% ipython --no-banner

In [1]: import numpy as np

In [2]: np.set_printoptions(precision=1, suppress=True, linewidth=120, sign=" ")

In [3]: tidy = lambda a: np.round(a, 1) + 0

In [4]: mat = np.load("out17.npy")

In [5]: tidy(mat)
Out[5]: 
array([[ 0.1, -0.7,  0.5, -0.5],
       [-0.7,  0.5,  0.4, -0.4],
       [ 0.5,  0.4,  0.7,  0.3],
       [-0.5, -0.4,  0.3,  0.7]])

In [6]: ev, vecs = np.linalg.eigvalsh(mat)
---------------------------------------------------------------------------
ValueError                                Traceback (most recent call last)
Cell In[6], line 1
----> 1 ev, vecs = np.linalg.eigvalsh(mat)

ValueError: too many values to unpack (expected 2)

In [7]: ev, vecs = np.linalg.eigh(mat)

In [8]: tidy(vecs.T @ mat @ vecs)
Out[8]: 
array([[-1.,  0.,  0.,  0.],
       [ 0.,  1.,  0.,  0.],
       [ 0.,  0.,  1.,  0.],
       [ 0.,  0.,  0.,  1.]])

In [9]: (ev > 1e-8).sum(), (ev < -1e-8).sum()
Out[9]: (np.int64(3), np.int64(1))

In [10]: tidy(vecs @ np.diag(ev) @ vecs.T)
Out[10]: 
array([[ 0.1, -0.7,  0.5, -0.5],
       [-0.7,  0.5,  0.4, -0.4],
       [ 0.5,  0.4,  0.7,  0.3],
       [-0.5, -0.4,  0.3,  0.7]])

In [11]: tidy(ev)
Out[11]: array([-1.,  1.,  1.,  1.])

In [12]: tidy(ev.sum()), np.trace(mat)
Out[12]: (np.float64(2.0), np.float64(2.0))

In [13]: tidy(np.linalg.norm(mat, 1)), tidy(np.linalg.norm(mat, np.inf))
Out[13]: (np.float64(1.9), np.float64(1.9))

In [14]: tidy(np.linalg.norm(mat, axis=0))
Out[14]: array([ 1.,  1.,  1.,  1.])

In [15]: tidy(np.linalg.norm(mat, axis=1))
Out[15]: array([ 1.,  1.,  1.,  1.])

In [16]: tidy(np.linalg.norm(mat[0] - mat[3]))
Out[16]: np.float64(1.4)

In [17]: blk = np.stack([mat, 5 * mat, mat[::-1]])

In [18]: tidy(np.linalg.norm(blk, axis=(1, 2)))
Out[18]: array([  2.,  10.,   2.])

In [19]: r0 = np.array([2, 3, -1, -2])

In [20]: A = r0[np.abs(np.subtract.outer(np.arange(4), np.arange(4)))]

In [21]: A
Out[21]: 
array([[ 2,  3, -1, -2],
       [ 3,  2,  3, -1],
       [-1,  3,  2,  3],
       [-2, -1,  3,  2]])

In [22]: rng = np.random.default_rng(87397)

In [23]: lab = rng.permutation(4)

In [24]: lab
Out[24]: array([ 1,  3,  0,  2])

In [25]: out = A[lab][:, lab]

In [26]: tidy(np.linalg.det(out)), tidy(np.linalg.det(A[lab]))
Out[26]: (np.float64(80.0), np.float64(-80.0))

In [27]: [round(float(np.linalg.det(A[:i, :i])), 2) + 0 for i in range(1, 5)]
Out[27]: [2.0, -5.0, -48.0, 80.0]

In [28]: ev, vecs = np.linalg.eig(A)

In [29]: tidy(A @ vecs[:, 0] - ev[0] * vecs[:, 0])
Out[29]: array([ 0.,  0.,  0.,  0.])

In [30]: tidy(np.sort(np.linalg.eigvals(A.T)))
Out[30]: array([-3.2, -0.7,  5.7,  6.2])

In [31]: arr = np.loadtxt("layer8.csv", delimiter=",")

In [32]: arr
Out[32]: 
array([[ 0.,  0.,  2.],
       [ 0.,  0.,  0.],
       [ 3.,  0.,  0.]])

In [33]: # splits into 2 blocks

In [34]: tidy(np.poly(arr))
Out[34]: array([ 1.,  0., -6.,  0.])

In [35]: tidy(np.linalg.det(2 * arr)), tidy(np.linalg.det(arr))
Out[35]: (np.float64(0.0), np.float64(0.0))

In [36]: np.kron(np.eye(2, dtype=int), arr)
Out[36]: 
array([[ 0.,  0.,  2.,  0.,  0.,  0.],
       [ 0.,  0.,  0.,  0.,  0.,  0.],
       [ 3.,  0.,  0.,  0.,  0.,  0.],
       [ 0.,  0.,  0.,  0.,  0.,  2.],
       [ 0.,  0.,  0.,  0.,  0.,  0.],
       [ 0.,  0.,  0.,  3.,  0.,  0.]])

In [37]: tidy(np.linalg.det(arr.T))
Out[37]: np.float64(0.0)

In [38]: tidy(np.linalg.det(arr[::-1]))
Out[38]: np.float64(0.0)

In [39]: np.einsum("ij,ji->", arr, arr)
Out[39]: np.float64(12.0)

In [40]: feats = np.load("test6.npy")

In [41]: feats
Out[41]: 
array([[ 1.4, -0.5,  0.6],
       [ 0.2,  0.7,  1.3],
       [-0.2, -0.4, -0.6]])

In [42]: left, s, vt = np.linalg.svd(feats)

In [43]: np.argmax(s[:-1] / (s[1:] + 1e-6)) + 1
Out[43]: np.int64(2)

In [44]: out = left[:, :2] @ np.diag(s[:2]) @ vt[:2]

In [45]: tidy(np.linalg.norm(feats - out) / np.linalg.norm(feats))
Out[45]: np.float64(0.0)

In [46]: np.linalg.matrix_rank(feats, rtol=0.05)
Out[46]: np.int64(3)

In [47]: np.linalg.matrix_rank(out)
Out[47]: np.int64(2)

In [48]: E = np.array([[3, 0, 0], [-1, 0, -2], [6, 0, 6]])

In [49]: left, s, vt = np.linalg.svd(E)

In [50]: vecs = vt[:(s > 1e-8).sum()]

In [51]: x0 = E[1] + 5 * E[0] + rng.integers(2) * np.eye(3)[0]

In [52]: x0
Out[52]: array([15.,  0., -2.])

In [53]: tidy(vecs.T @ vecs)
Out[53]: 
array([[ 1.,  0.,  0.],
       [ 0.,  0.,  0.],
       [ 0.,  0.,  1.]])

In [54]: tidy(np.linalg.norm(x0 - vecs.T @ vecs @ x0))
Out[54]: np.float64(0.0)

In [55]: rank = np.linalg.matrix_rank(E)

In [56]: rank
Out[56]: np.int64(2)

In [57]: ns = np.linalg.svd(E)[2][rank:].T

In [58]: [int(np.linalg.matrix_rank(np.delete(E, i, axis=0))) for i in range(3)]
Out[58]: [2, 2, 2]

In [59]: np.linalg.matrix_rank(E.T @ E), np.linalg.matrix_rank(E @ E.T)
Out[59]: (np.int64(2), np.int64(2))

In [60]: E @ ns
Out[60]: 
array([[ 0.],
       [ 0.],
       [ 0.]])

In [61]: ns @ ns.T
Out[61]: 
array([[ 0.,  0.,  0.],
       [ 0.,  1.,  0.],
       [ 0.,  0.,  0.]])

In [62]: [int(np.linalg.matrix_rank(E[:, :j + 1])) for j in range(3)]
Out[62]: [1, 1, 2]

In [63]: ns.shape
Out[63]: (3, 1)

In [64]: W0 = np.load("w.npy")

In [65]: tidy(W0)
Out[65]: 
array([[ 0.8,  0. , -0.4,  0. ],
       [ 0. ,  0.6,  0. ,  0.5],
       [-0.4,  0. ,  0.2,  0. ],
       [ 0. ,  0.5,  0. ,  0.4]])

In [66]: # a projection of rank 2

In [67]: np.argsort(-np.linalg.norm(W0, axis=0).round(6), kind="stable")[:3]
Out[67]: array([ 0,  1,  3])

In [68]: np.linalg.matrix_rank(W0, rtol=0.1)
Out[68]: np.int64(2)

In [69]: tidy(np.linalg.norm(W0, 2) / np.linalg.norm(W0))
Out[69]: np.float64(0.7)

In [70]: np.linalg.cond(W0) > 100
Out[70]: np.True_

In [71]: blk = np.stack([W0, 4 * W0, W0[::-1]])

In [72]: tidy(blk.sum(axis=0))
Out[72]: 
array([[ 4.2,  0.7, -1.7,  0.2],
       [-0.1,  3.2,  0.3,  2.4],
       [-1.7,  0.8,  0.8,  0.7],
       [ 0.7,  2.4, -0.1,  1.8]])

In [73]: tidy(np.linalg.norm(blk, axis=(1, 2)))
Out[73]: array([ 1.4,  5.7,  1.4])

In [74]: tidy(np.einsum("bij,cij->bc", blk, blk))
Out[74]: 
array([[  2.,   8.,   0.],
       [  8.,  32.,   0.],
       [  0.,   0.,   2.]])

In [75]: np.linalg.matrix_rank(blk)
Out[75]: array([ 2,  2,  2])

In [76]: tidy(np.linalg.det(blk))
Out[76]: array([ 0.,  0.,  0.])

In [77]: blk.shape
Out[77]: (3, 4, 4)

In [78]: tidy(np.linalg.det(W0))
Out[78]: np.float64(0.0)

In [79]: tidy(np.abs(np.linalg.eigvals(W0)).max())
Out[79]: np.float64(1.0)

In [80]: tidy(np.sort(np.abs(np.linalg.eigvals(W0))))
Out[80]: array([ 0.,  0.,  1.,  1.])

In [81]: tidy((W0 + W0.T) / 2)
Out[81]: 
array([[ 0.8,  0. , -0.4,  0. ],
       [ 0. ,  0.6,  0. ,  0.5],
       [-0.4,  0. ,  0.2,  0. ],
       [ 0. ,  0.5,  0. ,  0.4]])

In [82]: np.allclose(W0, W0.T)
Out[82]: True

In [83]: tidy(np.linalg.matrix_power(W0, 3))
Out[83]: 
array([[ 0.8,  0. , -0.4,  0. ],
       [ 0. ,  0.6,  0. ,  0.5],
       [-0.4,  0. ,  0.2,  0. ],
       [ 0. ,  0.5,  0. ,  0.4]])

In [84]: J = np.array([[-0.2, -0.6, -2.5], [0.0, 0.6, -0.5], [0.4, -1.3, 1.4]])

In [85]: J
Out[85]: 
array([[-0.2, -0.6, -2.5],
       [ 0. ,  0.6, -0.5],
       [ 0.4, -1.3,  1.4]])

In [86]: out = np.linalg.inv(J)

In [87]: tidy(np.linalg.det(J) * np.linalg.det(out))
Out[87]: np.float64(1.0)

In [88]: tidy(np.linalg.cond(J))
Out[88]: np.float64(19.6)

In [89]: tidy(np.linalg.det(J) * out)
Out[89]: 
array([[ 0.2,  4.1,  1.8],
       [-0.2,  0.7, -0.1],
       [-0.2, -0.5, -0.1]])

In [90]: tidy(np.linalg.inv(out))
Out[90]: 
array([[-0.2, -0.6, -2.5],
       [ 0. ,  0.6, -0.5],
       [ 0.4, -1.3,  1.4]])

In [91]: np.linalg.cond(J) > 100
Out[91]: np.False_

In [92]: tidy(np.abs(np.linalg.svd(J)[2][-1]))
Out[92]: array([ 1. ,  0.1,  0.1])

In [93]: np.linalg.matrix_rank(J, rtol=0.1)
Out[93]: np.int64(2)

In [94]: tidy(np.linalg.norm(J, 2) / np.linalg.norm(J))
Out[94]: np.float64(0.9)

In [95]: cov = J.T @ J

In [96]: tidy(cov)
Out[96]: 
array([[ 0.2, -0.4,  1.1],
       [-0.4,  2.4, -0.6],
       [ 1.1, -0.6,  8.5]])

In [97]: np.allclose(cov, cov.T)
Out[97]: True

In [98]: tidy(np.linalg.eigvalsh(cov)[::-1])
Out[98]: array([ 8.7,  2.4,  0. ])

In [99]: out = np.array([[3, 0, 1, 3], [3, 1, 2, 3], [2, 0, 0, 2], [1, 1, 3, 0]])

In [100]: F = np.triu(out)

In [101]: F
Out[101]: 
array([[ 3,  0,  1,  3],
       [ 0,  1,  2,  3],
       [ 0,  0,  0,  2],
       [ 0,  0,  0,  0]])

In [102]: # triangular, det is the product of the diagonal

In [103]: out = arr + rng.integers(-2, 3, (3, 2)) @ rng.integers(-2, 3, (2, 3))

In [104]: out
Out[104]: 
array([[-2.,  1.,  2.],
       [-4., -4., -6.],
       [ 5., -3., -2.]])

In [105]: out - arr
Out[105]: 
array([[-2.,  1.,  0.],
       [-4., -4., -6.],
       [ 2., -3., -2.]])

In [106]: x0 = np.array([2, 1, 3])

In [107]: h1 = np.maximum(out @ x0, 0)

In [108]: out * (h1 > 1e-9)[:, None]
Out[108]: 
array([[-2.,  1.,  2.],
       [-0., -0., -0.],
       [ 5., -3., -2.]])

In [109]: out.T @ h1
Out[109]: array([-1.,  0.,  4.])

In [110]: np.flatnonzero(h1 > 1e-9)
Out[110]: array([ 0,  2])

In [111]: tidy(np.linalg.eigvals(F))
Out[111]: array([ 3.,  1.,  0.,  0.])

In [112]: tidy(np.linalg.det(F.T))
Out[112]: np.float64(0.0)

In [113]: np.einsum("ii->", F)
Out[113]: np.int64(4)

In [114]: left, s, vt = np.linalg.svd(F)

In [115]: tidy(s)
Out[115]: array([ 5.5,  2.3,  1.1,  0. ])

In [116]: out = left[:, :3] @ np.diag(s[:3]) @ vt[:3]

In [117]: tidy(np.abs(F - out).max())
Out[117]: np.float64(0.0)

In [118]: tidy(np.linalg.norm(F - out, 2)), s[3]
Out[118]: (np.float64(0.0), np.float64(0.0))

In [119]: np.linalg.matrix_rank(out)
Out[119]: np.int64(3)
